>>> import numpy as np
>>> np.set_printoptions(precision=3, suppress=True, linewidth=100)
>>> tidy = lambda a: np.round(a, 3) + 0
>>> F = np.loadtxt("out15.csv", delimiter=",")
>>> F
array([[-14.,   9.,  11.,   6.,  12.],
       [-10.,   5.,   7.,   2.,  10.],
       [  2.,  -2.,  -3.,   2.,  -1.],
       [  0.,   0.,   3., -12.,   0.]])
>>> # rows and columns are dependent
>>> def softmax(z):
...     e = np.exp(z - z.max(axis=-1, keepdims=True))
...     return e / e.sum(axis=-1, keepdims=True)
... 
>>> tidy(softmax(10 * F[1]))
array([0., 0., 0., 0., 1.])
>>> print(tidy(softmax(F[1] + -2)))
[0.    0.006 0.047 0.    0.946]
>>> scores = F @ F.T / np.sqrt(5)
>>> softmax(scores)[1] @ F
array([-14.,   9.,  11.,   6.,  12.])
>>> Uu, sig, vt = np.linalg.svd(F)
>>> vecs = vt[:(sig > 1e-8).sum()]
>>> rng = np.random.default_rng(359292)
>>> vec = F[1] + 5 * F[2] + rng.integers(2) * np.eye(5)[3]
>>> vec
array([ 0., -5., -8., 12.,  5.])
>>> print(np.linalg.matrix_rank(np.vstack([F, vec])))
3
>>> tidy(np.diag(vecs.T @ vecs))
array([0.362, 0.407, 0.508, 0.969, 0.754])
>>> np.allclose(vecs.T @ vecs @ vec, vec)
True
>>> B = np.array([[1, 0], [-1, 0], [0, 2], [0, 2], [1, 1]])
>>> np.vstack([F, B.T]).shape
(6, 5)
>>> B.T @ F.T
array([[-11.,  -5.,   3.,   0.],
       [ 46.,  28.,  -3., -18.]])
>>> F @ B
array([[-11.,  46.],
       [ -5.,  28.],
       [  3.,  -3.],
       [  0., -18.]])
>>> np.einsum("ij->j", F)
array([-22.,  12.,  18.,  -2.,  21.])
>>> np.linalg.matrix_rank(F @ B)
np.int64(2)
>>> vec = np.array([1, 3, 1, 3, 3])
>>> a = np.maximum(F @ vec, 0)
>>> np.maximum(F @ vec, 0) - np.maximum(-F @ vec, 0)
array([ 78.,  48.,  -4., -33.])
>>> F.T @ a
array([-1572.,   942.,  1194.,   564.,  1416.])
>>> B = F / np.linalg.norm(F, axis=1)
Traceback (most recent call last):
  File "<python-input-29>", line 1, in <module>
    B = F / np.linalg.norm(F, axis=1)
        ~~^~~~~~~~~~~~~~~~~~~~~~~~~~~
ValueError: operands could not be broadcast together with shapes (4,5) (4,) 
>>> B = F / np.linalg.norm(F, axis=1, keepdims=True)
>>> G = B @ B.T
>>> tidy(G[1])
array([ 0.983,  1.   , -0.729, -0.015])
>>> tidy(G)
array([[ 1.   ,  0.983, -0.701, -0.131],
       [ 0.983,  1.   , -0.729, -0.015],
       [-0.701, -0.729,  1.   , -0.569],
       [-0.131, -0.015, -0.569,  1.   ]])
>>> E = np.load("dump.npy")
>>> tidy(E)
array([[0.084, 0.132, 0.036, 0.132, 0.012, 0.108, 0.132, 0.108],
       [0.132, 0.207, 0.057, 0.207, 0.019, 0.17 , 0.207, 0.17 ],
       [0.036, 0.057, 0.015, 0.057, 0.005, 0.046, 0.057, 0.046],
       [0.132, 0.207, 0.057, 0.207, 0.019, 0.17 , 0.207, 0.17 ],
       [0.012, 0.019, 0.005, 0.019, 0.002, 0.015, 0.019, 0.015],
       [0.108, 0.17 , 0.046, 0.17 , 0.015, 0.139, 0.17 , 0.139],
       [0.132, 0.207, 0.057, 0.207, 0.019, 0.17 , 0.207, 0.17 ],
       [0.108, 0.17 , 0.046, 0.17 , 0.015, 0.139, 0.17 , 0.139]])
>>> # a projection of rank 1
>>> Uu, sig, vt = np.linalg.svd(E)
>>> vecs = vt[:(sig > 1e-8).sum()]
>>> vec = E[7] + 4 * E[2] + rng.integers(2) * np.eye(8)[5]
>>> tidy(vec)
array([0.252, 0.396, 0.108, 0.396, 0.036, 1.324, 0.396, 0.324])
>>> tidy(np.linalg.norm(vec - vecs.T @ vecs @ vec))
np.float64(0.928)
>>> print(np.linalg.matrix_rank(np.vstack([E, vec])))
2
>>> tidy(np.diag(vecs.T @ vecs))
array([0.084, 0.207, 0.015, 0.207, 0.002, 0.139, 0.207, 0.139])
>>> rk = np.linalg.matrix_rank(F)
>>> rk
np.int64(3)
>>> ns = np.linalg.svd(F)[2][rk:].T
>>> np.linalg.matrix_rank(F.T @ F), np.linalg.matrix_rank(F @ F.T)
(np.int64(3), np.int64(3))
>>> np.allclose(F @ ns, 0)
True
>>> [int(np.linalg.matrix_rank(F[:, :j + 1])) for j in range(5)]
[1, 2, 3, 3, 3]
>>> [int(np.linalg.matrix_rank(np.delete(F, i, axis=0))) for i in range(4)]
[3, 3, 3, 3]
>>> M = np.load("test4.npy")
>>> print(tidy(M))
[[ 3.     2.794  3.794  1.397]
 [ 3.     5.617  6.617  2.808]
 [ 3.     4.674  5.674  2.337]
 [ 3.     1.685  2.685  0.843]
 [ 3.     2.574  3.574  1.287]
 [ 3.     3.673  4.673  1.837]
 [ 3.     3.187  4.187  1.594]
 [ 3.     7.322  8.322  3.661]
 [ 3.     5.158  6.158  2.579]
 [ 3.     4.372  5.372  2.186]
 [ 3.     0.851  1.851  0.426]
 [ 3.     3.367  4.367  1.684]
 [ 3.     2.209  3.209  1.105]
 [ 3.     4.758  5.758  2.379]
 [ 3.     2.782  3.782  1.391]
 [ 3.     7.208  8.208  3.604]
 [ 3.     7.302  8.302  3.651]
 [ 3.    -0.5    0.5   -0.25 ]
 [ 3.     6.135  7.135  3.067]
 [ 3.     3.543  4.543  1.772]
 [ 3.     4.292  5.292  2.146]
 [ 3.     2.304  3.304  1.152]
 [ 3.     3.459  4.459  1.729]]
>>> # rank 2
>>> tidy(softmax(M).sum(axis=1))
array([1., 1., 1., 1., 1., 1., 1., 1., 1., 1., 1., 1., 1., 1., 1., 1., 1., 1., 1., 1., 1., 1., 1.])
>>> scores = M @ M.T / np.sqrt(4)
>>> softmax(scores).round(6).argmax(axis=1)
array([ 7,  7,  7,  7,  7,  7,  7,  7,  7,  7,  7,  7,  7,  7,  7,  7,  7, 17,  7,  7,  7,  7,  7])
>>> Uu, sig, vt = np.linalg.svd(M)
>>> vecs = vt[:(sig > 1e-8).sum()]
>>> vec = M[11] + -2 * M[8] + rng.integers(2) * np.eye(4)[0]
>>> tidy(vec)
array([-2.   , -6.949, -7.949, -3.474])
>>> print(tidy(np.diag(vecs.T @ vecs)))
[0.942 0.465 0.477 0.116]
>>> print(tidy(np.linalg.norm(vec - vecs.T @ vecs @ vec)))
0.241
>>> np.linalg.matrix_rank(np.vstack([M, vec]))
np.int64(3)
>>> print(tidy(vecs.T @ vecs))
[[ 0.942 -0.14   0.174 -0.07 ]
 [-0.14   0.465  0.419  0.233]
 [ 0.174  0.419  0.477  0.209]
 [-0.07   0.233  0.209  0.116]]
>>> rk = np.linalg.matrix_rank(M)
>>> rk
np.int64(2)
>>> ns = np.linalg.svd(M)[2][rk:].T
>>> [int(np.linalg.matrix_rank(np.delete(M, i, axis=0))) for i in range(23)]
[2, 2, 2, 2, 2, 2, 2, 2, 2, 2, 2, 2, 2, 2, 2, 2, 2, 2, 2, 2, 2, 2, 2]
>>> [int(np.linalg.matrix_rank(M[:, :j + 1])) for j in range(4)]
[1, 2, 2, 2]
>>> arr = np.tril(np.array([[4, 4, 0, 3, 4, 4, 2, 0],
...     [0, 0, 4, 2, 2, 0, 4, 4],
...     [3, 3, 0, 0, 2, 4, 5, 2],
...     [2, 1, 3, 2, 2, 5, 0, 2],
...     [5, 2, 0, 5, 5, 4, 4, 4],
...     [2, 4, 2, 3, 2, 5, 4, 0],
...     [0, 4, 4, 5, 4, 5, 3, 1],
...     [1, 5, 3, 2, 0, 4, 4, 4]]), -1) + np.eye(8, dtype=int)
>>> arr
array([[1, 0, 0, 0, 0, 0, 0, 0],
       [0, 1, 0, 0, 0, 0, 0, 0],
       [3, 3, 1, 0, 0, 0, 0, 0],
       [2, 1, 3, 1, 0, 0, 0, 0],
       [5, 2, 0, 5, 1, 0, 0, 0],
       [2, 4, 2, 3, 2, 1, 0, 0],
       [0, 4, 4, 5, 4, 5, 1, 0],
       [1, 5, 3, 2, 0, 4, 4, 1]])
>>> labels = rng.permutation(8)
>>> print(labels)
[3 0 6 1 2 5 4 7]
>>> B = arr[labels][:, labels]
>>> np.trace(B)
np.int64(8)
>>> np.allclose(B, arr)
False
>>> print(B)
[[1 2 0 1 3 0 0 0]
 [0 1 0 0 0 0 0 0]
 [5 0 1 4 4 5 4 0]
 [0 0 0 1 0 0 0 0]
 [0 3 0 3 1 0 0 0]
 [3 2 0 4 2 1 2 0]
 [5 5 0 2 0 0 1 0]
 [2 1 4 5 3 4 0 1]]
>>> tidy(np.linalg.det(B)), tidy(np.linalg.det(arr[labels]))
(np.float64(1.0), np.float64(1.0))
>>> tidy(softmax(B[6]))
array([0.477, 0.477, 0.003, 0.024, 0.003, 0.003, 0.009, 0.003])
>>> scores = B @ B.T / np.sqrt(8)
>>> tidy(softmax(scores)[6] @ B)
array([4.998, 4.989, 0.002, 2.005, 0.009, 0.01 , 1.006, 0.   ])
>>> tidy(np.linalg.norm(arr, 2) / np.linalg.norm(arr))
np.float64(0.851)
>>> np.linalg.cond(arr) > 100
np.True_
>>> arr.reshape(-1, 2)
array([[1, 0],
       [0, 0],
       [0, 0],
       [0, 0],
       [0, 1],
       [0, 0],
       [0, 0],
       [0, 0],
       [3, 3],
       [1, 0],
       [0, 0],
       [0, 0],
       [2, 1],
       [3, 1],
       [0, 0],
       [0, 0],
       [5, 2],
       [0, 5],
       [1, 0],
       [0, 0],
       [2, 4],
       [2, 3],
       [2, 1],
       [0, 0],
       [0, 4],
       [4, 5],
       [4, 5],
       [1, 0],
       [1, 5],
       [3, 2],
       [0, 4],
       [4, 1]])
>>> arr.reshape(2, -1)
array([[1, 0, 0, 0, 0, 0, 0, 0, 0, 1, 0, 0, 0, 0, 0, 0, 3, 3, 1, 0, 0, 0, 0, 0, 2, 1, 3, 1, 0, 0,
        0, 0],
       [5, 2, 0, 5, 1, 0, 0, 0, 2, 4, 2, 3, 2, 1, 0, 0, 0, 4, 4, 5, 4, 5, 1, 0, 1, 5, 3, 2, 0, 4,
        4, 1]])
>>> t3 = arr.reshape(8, 2, -1)
>>> np.einsum("ihd,jhd->hij", t3, t3).shape
(2, 8, 8)
>>> np.einsum("ihd,ihd->ih", t3, t3)
array([[ 1,  0],
       [ 1,  0],
       [19,  0],
       [15,  0],
       [54,  1],
       [33,  5],
       [57, 42],
       [39, 33]])
>>> t3.sum(axis=1)
array([[1, 0, 0, 0],
       [0, 1, 0, 0],
       [3, 3, 1, 0],
       [2, 1, 3, 1],
       [6, 2, 0, 5],
       [4, 5, 2, 3],
       [4, 9, 5, 5],
       [1, 9, 7, 3]])
>>> feats = np.load("sample5.npy")
>>> feats
array([[-1., -4., -5., -7.],
       [ 8.,  9.,  6., 10.],
       [ 2., -1., -2., -4.],
       [-6., -1.,  4.,  4.]])
>>> # looks like rank 3
>>> Uu, sig, vt = np.linalg.svd(feats)
>>> np.argmax(sig[:-1] / (sig[1:] + 1e-6)) + 1
np.int64(3)
>>> B = Uu[:, :3] @ np.diag(sig[:3]) @ vt[:3]
>>> tidy(np.abs(feats - B).max())
np.float64(0.0)
>>> np.linalg.matrix_rank(feats, rtol=0.05)
np.int64(3)
>>> tidy(np.linalg.norm(feats - B) / np.linalg.norm(feats))
np.float64(0.0)
>>> labels = rng.permutation(4)
>>> labels
array([0, 1, 2, 3])
>>> B = feats[labels][:, labels]
>>> print(np.allclose(B, feats))
True
>>> tidy(np.linalg.det(B)), tidy(np.linalg.det(feats[labels]))
(np.float64(0.0), np.float64(0.0))
>>> Uu, sig, vt = np.linalg.svd(feats)
>>> vecs = vt[:(sig > 1e-8).sum()]
>>> vec = feats[3] + 5 * feats[0] + rng.integers(2) * np.eye(4)[1]
>>> vec
array([-11., -20., -21., -31.])
>>> tidy(np.linalg.norm(vec - vecs.T @ vecs @ vec))
np.float64(0.816)
>>> print(tidy(vecs.T @ vecs))
[[ 0.833  0.333  0.    -0.167]
 [ 0.333  0.333  0.     0.333]
 [ 0.     0.     1.     0.   ]
 [-0.167  0.333  0.     0.833]]
>>> np.allclose(vecs.T @ vecs @ vec, vec)
False
>>> np.abs(np.diag(np.linalg.qr(feats)[1])) > 1e-9
array([ True,  True,  True, False])
>>> try:
...     np.linalg.inv(feats)
... except np.linalg.LinAlgError as e:
...     print(e)
... 
Singular matrix
>>> np.linalg.lstsq(feats[:-1].T, feats[-1])[2]
np.int32(3)
>>> tidy(np.trace(np.linalg.pinv(feats) @ feats))
np.float64(3.0)
>>> np.unique(feats.round(6), axis=0).shape
(4, 4)
>>> mat = np.loadtxt("m.csv", delimiter=",")
>>> tidy(mat)
array([[0.286, 0.429, 0.   , 0.   , 0.286],
       [0.077, 0.308, 0.231, 0.231, 0.154],
       [0.154, 0.231, 0.154, 0.231, 0.231],
       [0.154, 0.154, 0.154, 0.308, 0.231],
       [0.333, 0.167, 0.   , 0.167, 0.333]])
>>> # row-stochastic, so 1 is an eigenvalue
>>> tidy(mat.sum(axis=1))
array([1., 1., 1., 1., 1.])
>>> pr = np.eye(5)[4]
>>> for _ in range(4):
...     pr = pr @ mat
...     print(pr.round(3))
... 
[0.333 0.167 0.    0.167 0.333]
[0.245 0.275 0.064 0.145 0.27 ]
[0.213 0.272 0.096 0.168 0.251]
[0.206 0.265 0.103 0.178 0.247]
>>> Uu, sig, vt = np.linalg.svd(mat)
>>> np.argmax(sig[:-1] / (sig[1:] + 1e-6)) + 1
np.int64(3)
>>> B = Uu[:, :3] @ np.diag(sig[:3]) @ vt[:3]
>>> print(tidy(np.linalg.norm(mat - B) / np.linalg.norm(mat)))
0.019
>>> print(np.linalg.matrix_rank(B))
3
>>> print(tidy(np.abs(mat - B).max()))
0.009
>>> np.linalg.matrix_rank(mat, rtol=0.05)
np.int64(3)
>>> G = mat.T @ mat
>>> np.linalg.matrix_rank(G)
np.int64(5)
>>> tidy(np.linalg.eigvalsh(G)[::-1])
array([1.077, 0.137, 0.067, 0.   , 0.   ])
>>> tidy(np.trace(G)), tidy((mat ** 2).sum())
(np.float64(1.282), np.float64(1.282))
>>> Q, vecs = np.linalg.qr(mat[:, :4])[0], np.linalg.qr(mat[:, 4:])[0]
>>> sig = np.linalg.svd(Q.T @ vecs, compute_uv=False)
>>> tidy(sig)
array([1.])
>>> tidy(np.degrees(np.arccos(sig.clip(0, 1))))
array([1.659])
>>> K = np.load("arr.npy")
>>> K
array([[1, 2, 1, 2, 1, 2],
       [1, 1, 1, 1, 1, 1],
       [6, 5, 6, 5, 6, 5],
       [1, 2, 1, 2, 1, 2],
       [1, 1, 1, 1, 1, 1],
       [6, 5, 6, 5, 6, 5]])
>>> np.allclose(K[:-1].T @ np.linalg.lstsq(K[:-1].T, K[-1])[0], K[-1])
True
>>> np.abs(np.diag(np.linalg.qr(K)[1])) > 1e-9
array([ True,  True, False, False, False, False])
>>> tidy(K @ np.linalg.pinv(K) @ K)
array([[1., 2., 1., 2., 1., 2.],
       [1., 1., 1., 1., 1., 1.],
       [6., 5., 6., 5., 6., 5.],
       [1., 2., 1., 2., 1., 2.],
       [1., 1., 1., 1., 1., 1.],
       [6., 5., 6., 5., 6., 5.]])
>>> np.unique(K.round(6), axis=0).shape
(3, 6)
>>> tidy(np.trace(np.linalg.pinv(K) @ K))
np.float64(2.0)
>>> B = K + rng.integers(-2, 3, (6, 2)) @ rng.integers(-2, 3, (2, 6))
>>> print(B)
[[ 1  4  1 -1 -3  2]
 [ 4  0 -5  4  3  1]
 [ 7  6  4  4  4  5]
 [ 4  3 -5  2 -1  2]
 [ 2  2 -1  0 -1  1]
 [ 7  2  4 10 12  5]]
>>> tidy(np.linalg.svd(B - K, compute_uv=False))
array([11.784,  9.805,  0.   ,  0.   ,  0.   ,  0.   ])
>>> print(B - K)
[[ 0  2  0 -3 -4  0]
 [ 3 -1 -6  3  2  0]
 [ 1  1 -2 -1 -2  0]
 [ 3  1 -6  0 -2  0]
 [ 1  1 -2 -1 -2  0]
 [ 1 -3 -2  5  6  0]]
